% python3 -q
>>> import numpy as np
>>> np.set_printoptions(precision=2, suppress=True, linewidth=140, floatmode="fixed")
>>> A = np.loadtxt("sample15.csv", delimiter=",")
>>> A
array([[-0.34,  0.47,  0.27,  0.01, -0.13,  0.06,  0.01],
       [ 0.05, -0.28,  0.39, -0.08, -0.41, -0.04,  0.35],
       [ 0.52, -0.03, -0.21, -0.24, -0.06, -0.22, -0.38],
       [-0.13, -0.20, -0.21, -0.37, -0.22,  0.68, -0.37],
       [ 0.34,  0.13,  0.28,  0.13, -0.21, -0.04, -0.15],
       [-0.23, -0.06,  0.15, -0.39,  0.58, -0.32, -0.29],
       [ 0.31, -0.43,  0.43, -0.08,  0.07, -0.09, -0.06],
       [-0.16,  0.05, -0.15,  0.52, -0.13, -0.29, -0.40],
       [ 0.23,  0.48, -0.14, -0.37, -0.36, -0.25, -0.03],
       [ 0.03,  0.04, -0.35, -0.29,  0.12, -0.15,  0.55],
       [ 0.49,  0.35,  0.08,  0.23,  0.47,  0.44,  0.10],
       [ 0.13, -0.33, -0.47,  0.29, -0.02, -0.07,  0.13]])
>>> # keeps lengths
>>> x = np.array([3, 3, 0, 2, 3, 2, 2])
>>> target = A @ x
>>> print(target)
[ 0.17 -1.45 -0.37 -1.75  0.64 -1.14 -0.63 -1.06 -0.26  0.78  5.45  0.06]
>>> np.round(np.linalg.pinv(A) @ A, 2) + 0
array([[1.00, 0.00, 0.00, 0.00, 0.00, 0.00, 0.00],
       [0.00, 1.00, 0.00, 0.00, 0.00, 0.00, 0.00],
       [0.00, 0.00, 1.00, 0.00, 0.00, 0.00, 0.00],
       [0.00, 0.00, 0.00, 1.00, 0.00, 0.00, 0.00],
       [0.00, 0.00, 0.00, 0.00, 1.00, 0.00, 0.00],
       [0.00, 0.00, 0.00, 0.00, 0.00, 1.00, 0.00],
       [0.00, 0.00, 0.00, 0.00, 0.00, 0.00, 1.00]])
>>> rng = np.random.default_rng(898)
>>> target = target + 0.02 * rng.normal(size=12)
>>> target
array([ 0.12, -1.45, -0.38, -1.77,  0.63, -1.14, -0.64, -1.09, -0.24,  0.77,  5.44,  0.02])
>>> b, *_ = np.linalg.lstsq(A, target)
>>> round(np.linalg.norm(target - A @ b), 2)
np.float64(0.07)
>>> [round(float(np.linalg.norm(np.linalg.solve(A.T @ A + lam * np.eye(7), A.T @ target))), 2) for lam in (0, 1, 10, 100)]
[6.24, 3.12, 0.57, 0.06]
>>> np.round(A.T @ (target - A @ b), 2) + 0
array([0.00, 0.00, 0.00, 0.00, 0.00, 0.00, 0.00])
